$ python3 -q
>>> import numpy as np
>>> from numpy import linalg as LA
>>> np.set_printoptions(precision=3, suppress=True, linewidth=140, floatmode="fixed")
>>> def rd(a):
...     return np.round(a, 3) + 0
... 
>>> J = np.loadtxt("block3.csv", delimiter=",")
>>> print(J)
[[  7.033   2.929  -2.948  12.981   4.042   6.033  -4.006]
 [-28.027 -21.997 -11.920 -26.057 -21.995  -6.019  14.082]
 [-14.999 -10.075  11.060 -13.987 -21.052 -27.048  -6.918]
 [-27.053 -27.033 -34.027 -12.985 -17.959  18.023  22.055]
 [  1.971   5.992  21.964  -5.899  -4.125 -23.999 -11.925]
 [ 18.001  11.102 -10.960  21.031  21.008  26.952   2.979]
 [-41.967 -33.937 -24.976 -38.031 -30.009  -0.014  25.965]
 [-26.017 -19.032 -10.983 -28.976 -17.049  -3.055  17.112]
 [-31.019 -19.069  -7.060 -44.970 -15.954  -5.989  23.921]
 [ 15.995  11.959  15.993  19.973   4.064 -12.070 -20.085]
 [  3.995  -0.988 -23.997   9.034  13.103  32.984  15.005]]
>>> M2 = J / np.sqrt((J ** 2).mean(axis=1, keepdims=True))
>>> print(rd(LA.norm(M2, axis=1)))
[2.646 2.646 2.646 2.646 2.646 2.646 2.646 2.646 2.646 2.646 2.646]
>>> print(rd(M2[6]))
[-1.371 -1.109 -0.816 -1.243 -0.980  0.000  0.848]
>>> print(LA.matrix_rank(M2) == LA.matrix_rank(J))
True
>>> print([round(float(x), 3) for x in LA.svd(J, compute_uv=False)[:3]])
[146.508, 85.972, 26.728]
>>> print(LA.cond(J) > 100)
True
>>> U, sig, VT = LA.svd(J)
>>> print(np.argmax(sig[:-1] / (sig[1:] + 1e-6)) + 1)
3
>>> print(rd(sig))
[146.508  85.972  26.728   0.243   0.160   0.104   0.047]
>>> M2 = U[:, :3] @ np.diag(sig[:3]) @ VT[:3]
>>> print(LA.matrix_rank(J, rtol=0.05))
3
>>> print(rd(np.abs(J - M2).max()))
0.091
>>> print(rd(LA.norm(J - M2, 2)), rd(sig[3]))
0.243 0.243
>>> print(rd(LA.norm(J - M2) / LA.norm(J)))
0.002
>>> print(LA.matrix_rank(M2))
3
>>> ang = np.radians(72)
>>> Rm = np.eye(7)
>>> Rm[0, 0] = Rm[1, 1] = np.cos(ang)
>>> Rm[0, 1], Rm[1, 0] = -np.sin(ang), np.sin(ang)
>>> print(rd(Rm))
[[ 0.309 -0.951  0.000  0.000  0.000  0.000  0.000]
 [ 0.951  0.309  0.000  0.000  0.000  0.000  0.000]
 [ 0.000  0.000  1.000  0.000  0.000  0.000  0.000]
 [ 0.000  0.000  0.000  1.000  0.000  0.000  0.000]
 [ 0.000  0.000  0.000  0.000  1.000  0.000  0.000]
 [ 0.000  0.000  0.000  0.000  0.000  1.000  0.000]
 [ 0.000  0.000  0.000  0.000  0.000  0.000  1.000]]
>>> M2 = J @ Rm.T
>>> print(np.allclose(LA.norm(J, axis=1), LA.norm(M2, axis=1)))
True
>>> q, evecs = LA.qr(Rm[:, :5])[0], LA.qr(Rm[:, 5:])[0]
>>> sig = LA.svd(q.T @ evecs, compute_uv=False)
>>> print(np.degrees(np.arccos(sig.clip(0, 1))))
[90.000 90.000]
>>> print((sig > 0.9).sum())
0
>>> F = np.array([[1.0, 0.9, 0.81], [0.9, 1.0, 0.9], [0.81, 0.9, 1.0]])
>>> # equal to its transpose
>>> M2 = LA.inv(F)
>>> print(rd(M2))
[[ 5.263 -4.737  0.000]
 [-4.737  9.526 -4.737]
 [ 0.000 -4.737  5.263]]
>>> print((np.abs(M2) > 1e-9).astype(int))
[[1 1 0]
 [1 1 1]
 [0 1 1]]
>>> print(rd(LA.inv(M2)))
[[1.000 0.900 0.810]
 [0.900 1.000 0.900]
 [0.810 0.900 1.000]]
>>> U, sig, VT = LA.svd(J, full_matrices=False)
>>> print(np.allclose(U * sig @ VT, J))
True
>>> print((sig > 1e-8).sum())
7
>>> print(rd(np.cumsum(sig ** 2) / np.sum(sig ** 2)))
[0.726 0.976 1.000 1.000 1.000 1.000 1.000]
>>> print(rd(np.sqrt((sig ** 2).sum())), rd(LA.norm(J)))
171.96 171.96
>>> print(U.shape, sig.shape, VT.shape)
(11, 7) (7,) (7, 7)
>>> print(rd(VT @ VT.T))
[[1.000 0.000 0.000 0.000 0.000 0.000 0.000]
 [0.000 1.000 0.000 0.000 0.000 0.000 0.000]
 [0.000 0.000 1.000 0.000 0.000 0.000 0.000]
 [0.000 0.000 0.000 1.000 0.000 0.000 0.000]
 [0.000 0.000 0.000 0.000 1.000 0.000 0.000]
 [0.000 0.000 0.000 0.000 0.000 1.000 0.000]
 [0.000 0.000 0.000 0.000 0.000 0.000 1.000]]
>>> print(rd(U.T @ U))
[[1.000 0.000 0.000 0.000 0.000 0.000 0.000]
 [0.000 1.000 0.000 0.000 0.000 0.000 0.000]
 [0.000 0.000 1.000 0.000 0.000 0.000 0.000]
 [0.000 0.000 0.000 1.000 0.000 0.000 0.000]
 [0.000 0.000 0.000 0.000 1.000 0.000 0.000]
 [0.000 0.000 0.000 0.000 0.000 1.000 0.000]
 [0.000 0.000 0.000 0.000 0.000 0.000 1.000]]
>>> print(LA.cond(F) > 100)
False
>>> print([round(float(x), 3) for x in LA.svd(F, compute_uv=False)[:3]])
[2.741, 0.19, 0.069]
>>> print(round(np.log10(LA.cond(F))))
2
>>> print(np.argsort(-LA.norm(F, axis=0).round(6), kind="stable")[:3])
[1 0 2]
>>> print(rd(LA.norm(F, 2) / LA.norm(F)))
0.997
>>> x = np.array([0, 2, 0])
>>> rhs = F @ x
>>> print(rhs)
[1.800 2.000 1.800]
>>> print(rd(LA.solve(F, rhs + F[:, 2])))
[0.000 2.000 1.000]
>>> print(rd(LA.solve(F, 4 * rhs)))
[0.000 8.000 0.000]
>>> print(rd(LA.solve(F, rhs)))
[0.000 2.000 0.000]
>>> print(rd(LA.solve(F, F[:, 1])))
[0.000 1.000 0.000]
>>> M = np.load("layer5.npy")
>>> print(M)
[[-2.000  1.000  0.000  0.000  0.000  0.000]
 [ 0.000 -2.000  1.000  0.000  0.000  0.000]
 [ 0.000  0.000 -2.000  1.000  0.000  0.000]
 [ 0.000  0.000  0.000 -2.000  1.000  0.000]
 [ 0.000  0.000  0.000  0.000 -2.000  1.000]
 [ 0.000  0.000  0.000  0.000  0.000 -2.000]]
>>> # triangular, det is the product of the diagonal
>>> x = np.array([7, 6, 6, 2, 7, 7])
>>> rhs = M @ x
>>> print(rhs)
[ -8.000  -6.000 -10.000   3.000  -7.000 -14.000]
>>> print(rd(LA.solve(M, 2 * rhs)))
[14.000 12.000 12.000  4.000 14.000 14.000]
>>> print(rd(LA.solve(M, M[:, 4])))
[0.000 0.000 0.000 0.000 1.000 0.000]
>>> W0 = np.array([[1, -1, 1, -1, -1, 1, -1, 1],
...     [1, -1, -1, 1, 1, -1, -1, 1],
...     [1, 1, 1, 1, -1, -1, -1, -1],
...     [1, 1, -1, -1, -1, -1, 1, 1]])
>>> print(W0)
[[ 1 -1  1 -1 -1  1 -1  1]
 [ 1 -1 -1  1  1 -1 -1  1]
 [ 1  1  1  1 -1 -1 -1 -1]
 [ 1  1 -1 -1 -1 -1  1  1]]
>>> ang = np.radians(30)
>>> Rm = np.eye(8)
>>> Rm[3, 3] = Rm[5, 5] = np.cos(ang)
>>> Rm[3, 5], Rm[5, 3] = -np.sin(ang), np.sin(ang)
>>> print(rd(Rm))
[[ 1.000  0.000  0.000  0.000  0.000  0.000  0.000  0.000]
 [ 0.000  1.000  0.000  0.000  0.000  0.000  0.000  0.000]
 [ 0.000  0.000  1.000  0.000  0.000  0.000  0.000  0.000]
 [ 0.000  0.000  0.000  0.866  0.000 -0.500  0.000  0.000]
 [ 0.000  0.000  0.000  0.000  1.000  0.000  0.000  0.000]
 [ 0.000  0.000  0.000  0.500  0.000  0.866  0.000  0.000]
 [ 0.000  0.000  0.000  0.000  0.000  0.000  1.000  0.000]
 [ 0.000  0.000  0.000  0.000  0.000  0.000  0.000  1.000]]
>>> M2 = W0 @ Rm.T
>>> print(rd(LA.det(Rm)), rd(np.trace(Rm)))
1.0 7.732
>>> print(np.allclose(W0 @ W0.T, M2 @ M2.T))
True
>>> print(rd(LA.svd(W0, compute_uv=False)), rd(LA.svd(M2, compute_uv=False)))
[2.828 2.828 2.828 2.828] [2.828 2.828 2.828 2.828]
>>> print(rd(np.abs(M2 - W0).max(axis=0)))
[0.000 0.000 0.000 0.634 0.000 0.634 0.000 0.000]
